In [1]: import numpy as np

In [2]: np.set_printoptions(suppress=True, linewidth=160)

In [3]: def rd(a):
   ...:     return np.round(a, 3) + 0
   ...: 

In [4]: feats = np.load("arr.npy")

In [5]: feats
Out[5]: 
array([[1.   , 0.5  , 0.25 , 0.125, 0.062, 0.031],
       [0.5  , 1.   , 0.5  , 0.25 , 0.125, 0.062],
       [0.25 , 0.5  , 1.   , 0.5  , 0.25 , 0.125],
       [0.125, 0.25 , 0.5  , 1.   , 0.5  , 0.25 ],
       [0.062, 0.125, 0.25 , 0.5  , 1.   , 0.5  ],
       [0.031, 0.062, 0.125, 0.25 , 0.5  , 1.   ]])

In [6]: # equal to its transpose

In [7]: w, V = np.linalg.eigh(feats)

In [8]: (w > 1e-8).sum(), (w < -1e-8).sum()
Out[8]: (np.int64(6), np.int64(0))

In [9]: print(rd(np.linalg.svd(feats, compute_uv=False)))
[2.393 1.436 0.846 0.556 0.417 0.352]

In [10]: rd(w.sum()), np.trace(feats)
Out[10]: (np.float64(6.0), np.float64(6.0))

In [11]: np.abs(V[:, -1]).round(6).argmax()
Out[11]: np.int64(2)

In [12]: rd(np.linalg.eigvalsh(feats + -3 * np.eye(6)))
Out[12]: array([-2.648, -2.583, -2.444, -2.154, -1.564, -0.607])

In [13]: rd(V @ np.diag(w) @ V.T)
Out[13]: 
array([[1.   , 0.5  , 0.25 , 0.125, 0.062, 0.031],
       [0.5  , 1.   , 0.5  , 0.25 , 0.125, 0.062],
       [0.25 , 0.5  , 1.   , 0.5  , 0.25 , 0.125],
       [0.125, 0.25 , 0.5  , 1.   , 0.5  , 0.25 ],
       [0.062, 0.125, 0.25 , 0.5  , 1.   , 0.5  ],
       [0.031, 0.062, 0.125, 0.25 , 0.5  , 1.   ]])

In [14]: rd(np.abs(V[:, -1]))
Out[14]: array([0.305, 0.419, 0.48 , 0.48 , 0.419, 0.305])

In [15]: data = np.load("dump.npy")

In [16]: rd(data)
Out[16]: 
array([[ 0.303,  2.629,  1.413],
       [ 1.212,  1.19 , -2.473],
       [ 2.727, -0.821,  0.942]])

In [17]: B = np.linalg.inv(data)

In [18]: rd(np.linalg.det(data) * np.linalg.det(B))
Out[18]: np.float64(1.0)

In [19]: np.allclose(B, data.T)
Out[19]: False

In [20]: rd(data @ B)
Out[20]: 
array([[1., 0., 0.],
       [0., 1., 0.],
       [0., 0., 1.]])

In [21]: rd(data @ data.T)
Out[21]: 
array([[9., 0., 0.],
       [0., 9., 0.],
       [0., 0., 9.]])

In [22]: rd(data.T @ data)
Out[22]: 
array([[9., 0., 0.],
       [0., 9., 0.],
       [0., 0., 9.]])

In [23]: rd(np.linalg.norm(data, axis=0))
Out[23]: array([3., 3., 3.])

In [24]: print(rd(data[:, 0] @ data[:, 2]))
0.0

In [25]: rng = np.random.default_rng(41382)

In [26]: lab = rng.permutation(3)

In [27]: lab
Out[27]: array([2, 0, 1])

In [28]: B = data[lab][:, lab]

In [29]: print(rd(B))
[[ 0.942  2.727 -0.821]
 [ 1.413  0.303  2.629]
 [-2.473  1.212  1.19 ]]

In [30]: rd(np.linalg.det(B)), rd(np.linalg.det(data[lab]))
Out[30]: (np.float64(-27.0), np.float64(-27.0))

In [31]: rd(np.diag(B))
Out[31]: array([0.942, 0.303, 1.19 ])

In [32]: x = np.ones(6)

In [33]: for _ in range(6):
    ...:     x = feats @ x
    ...:     x /= np.linalg.norm(x)
    ...:     print(round(x @ feats @ x, 3))
    ...: 
2.387
2.392
2.393
2.393
2.393
2.393

In [34]: rd(np.linalg.eigvalsh(feats)[-1])
Out[34]: np.float64(2.393)

In [35]: W0 = np.load("test12.npy")

In [36]: W0
Out[36]: 
array([[-3,  2, -3,  2, -3,  2],
       [ 1, -2,  1, -2,  1, -2],
       [ 0,  2,  0,  2,  0,  2],
       [-3,  2, -3,  2, -3,  2],
       [ 1, -2,  1, -2,  1, -2],
       [ 0,  2,  0,  2,  0,  2]])

In [37]: Uu, sv, Vt = np.linalg.svd(W0)

In [38]: np.argmax(sv[:-1] / (sv[1:] + 1e-6)) + 1
Out[38]: np.int64(2)

In [39]: print(rd(sv))
[10.695  4.198  0.     0.     0.     0.   ]

In [40]: B = Uu[:, :2] @ np.diag(sv[:2]) @ Vt[:2]

In [41]: rd(np.abs(W0 - B).max())
Out[41]: np.float64(0.0)

In [42]: rd(np.linalg.norm(W0 - B) / np.linalg.norm(W0))
Out[42]: np.float64(0.0)

In [43]: x = np.array([7, 2, 0, 1, 3, 2])

In [44]: h1 = np.maximum(W0 @ x, 0)

In [45]: rd(np.tanh(W0 @ x))
Out[45]: array([-1.,  0.,  1., -1.,  0.,  1.])

In [46]: np.maximum(W0 @ x, 0) - np.maximum(-W0 @ x, 0)
Out[46]: array([-20,   0,  10, -20,   0,  10])

In [47]: print(np.flatnonzero(h1 > 1e-9))
[2 5]

In [48]: rd(np.linalg.norm(W0, 2) / np.linalg.norm(W0))
Out[48]: np.float64(0.931)

In [49]: rd(np.linalg.norm(W0, axis=1))
Out[49]: array([6.245, 3.873, 3.464, 6.245, 3.873, 3.464])

In [50]: rd(np.linalg.norm(W0, axis=0))
Out[50]: array([4.472, 4.899, 4.472, 4.899, 4.472, 4.899])

In [51]: rd(np.linalg.norm(W0, "nuc"))
Out[51]: np.float64(14.893)

In [52]: W0[5] @ W0[4]
Out[52]: np.int64(-12)

In [53]: def softmax(z):
    ...:     e = np.exp(z - z.max(axis=-1, keepdims=True))
    ...:     return e / e.sum(axis=-1, keepdims=True)
    ...: 

In [54]: rd(softmax(data).sum(axis=1))
Out[54]: array([1., 1., 1.])

In [55]: rd(softmax(data[2]))
Out[55]: array([0.836, 0.024, 0.14 ])

In [56]: scores = data @ data.T / np.sqrt(3)

In [57]: rd(softmax(scores)[2] @ data)
Out[57]: array([ 2.706, -0.791,  0.926])

In [58]: X = np.array([[-2.0, -3.0, 2.0, -3.0, 3.0, 3.0, 1.0],
    ...:     [-3.0, -1.0, 1.0, 0.0, -1.0, -3.0, -1.0],
    ...:     [3.0, 1.0, 0.0, -3.0, 1.0, 3.0, 0.0],
    ...:     [-2.0, -1.0, 0.0, 1.0, -1.0, 0.0, 1.0],
    ...:     [2.0, -1.0, 1.0, 3.0, 3.0, -3.0, -3.0],
    ...:     [0.0, 0.0, 0.0, 0.0, 0.0, 0.0, 2.0],
    ...:     [0.0, 0.0, 0.0, 0.0, 0.0, 3.0, 2.0]])

In [59]: X
Out[59]: 
array([[-2., -3.,  2., -3.,  3.,  3.,  1.],
       [-3., -1.,  1.,  0., -1., -3., -1.],
       [ 3.,  1.,  0., -3.,  1.,  3.,  0.],
       [-2., -1.,  0.,  1., -1.,  0.,  1.],
       [ 2., -1.,  1.,  3.,  3., -3., -3.],
       [ 0.,  0.,  0.,  0.,  0.,  0.,  2.],
       [ 0.,  0.,  0.,  0.,  0.,  3.,  2.]])

In [60]: f, v = X[4], X[0]

In [61]: f @ f
Out[61]: np.float64(42.0)

In [62]: pr = (f @ v) / (f @ f) * f

In [63]: print(rd((v - pr) @ f))
0.0

In [64]: rd(pr)
Out[64]: array([-0.524,  0.262, -0.262, -0.786, -0.786,  0.786,  0.786])

In [65]: rd(np.linalg.norm(f + v) ** 2 + np.linalg.norm(f - v) ** 2)
Out[65]: np.float64(174.0)

In [66]: lab = rng.permutation(7)

In [67]: B = X[:, lab] * rng.choice([-1, 1], 7)

In [68]: B
Out[68]: 
array([[ 2., -3., -3.,  3.,  3., -1., -2.],
       [ 1.,  3.,  1., -0.,  1.,  1., -3.],
       [ 0., -3., -1.,  3., -1., -0.,  3.],
       [ 0., -0.,  1., -1.,  1., -1., -2.],
       [ 1.,  3., -3., -3.,  1.,  3.,  2.],
       [ 0., -0., -0., -0., -0., -2.,  0.],
       [ 0., -3., -0., -0., -0., -2.,  0.]])

In [69]: Uu, _, Vt = np.linalg.svd(X.T @ B)

In [70]: rd(np.linalg.lstsq(X, B)[0])
Out[70]: 
array([[ 0.,  0.,  0.,  0.,  0.,  0.,  1.],
       [ 0.,  0.,  0.,  0., -1.,  0.,  0.],
       [ 1.,  0.,  0.,  0.,  0.,  0.,  0.],
       [ 0.,  0.,  0., -1.,  0.,  0.,  0.],
       [ 0.,  0., -1.,  0.,  0.,  0.,  0.],
       [ 0., -1.,  0.,  0.,  0.,  0.,  0.],
       [ 0.,  0.,  0.,  0.,  0., -1.,  0.]])

In [71]: print(rd(Uu @ Vt))
[[ 0.  0.  0.  0.  0.  0.  1.]
 [ 0.  0.  0.  0. -1.  0.  0.]
 [ 1.  0.  0.  0.  0.  0.  0.]
 [ 0.  0.  0. -1.  0.  0.  0.]
 [ 0.  0. -1.  0.  0.  0.  0.]
 [ 0. -1.  0.  0.  0.  0.  0.]
 [ 0.  0.  0.  0.  0. -1.  0.]]

In [72]: print(lab)
[2 5 4 3 1 6 0]

In [73]: lab = rng.permutation(7)

In [74]: lab
Out[74]: array([1, 5, 6, 0, 2, 3, 4])

In [75]: B = X[lab][:, lab]

In [76]: print(rd(np.sort(np.abs(np.linalg.eigvals(B)))))
[0.836 0.836 1.646 2.016 3.646 5.247 6.229]

In [77]: rd(np.linalg.det(B)), rd(np.linalg.det(X[lab]))
Out[77]: (np.float64(276.0), np.float64(-276.0))

In [78]: np.diag(B)
Out[78]: array([-1.,  0.,  2., -2.,  0.,  1.,  3.])
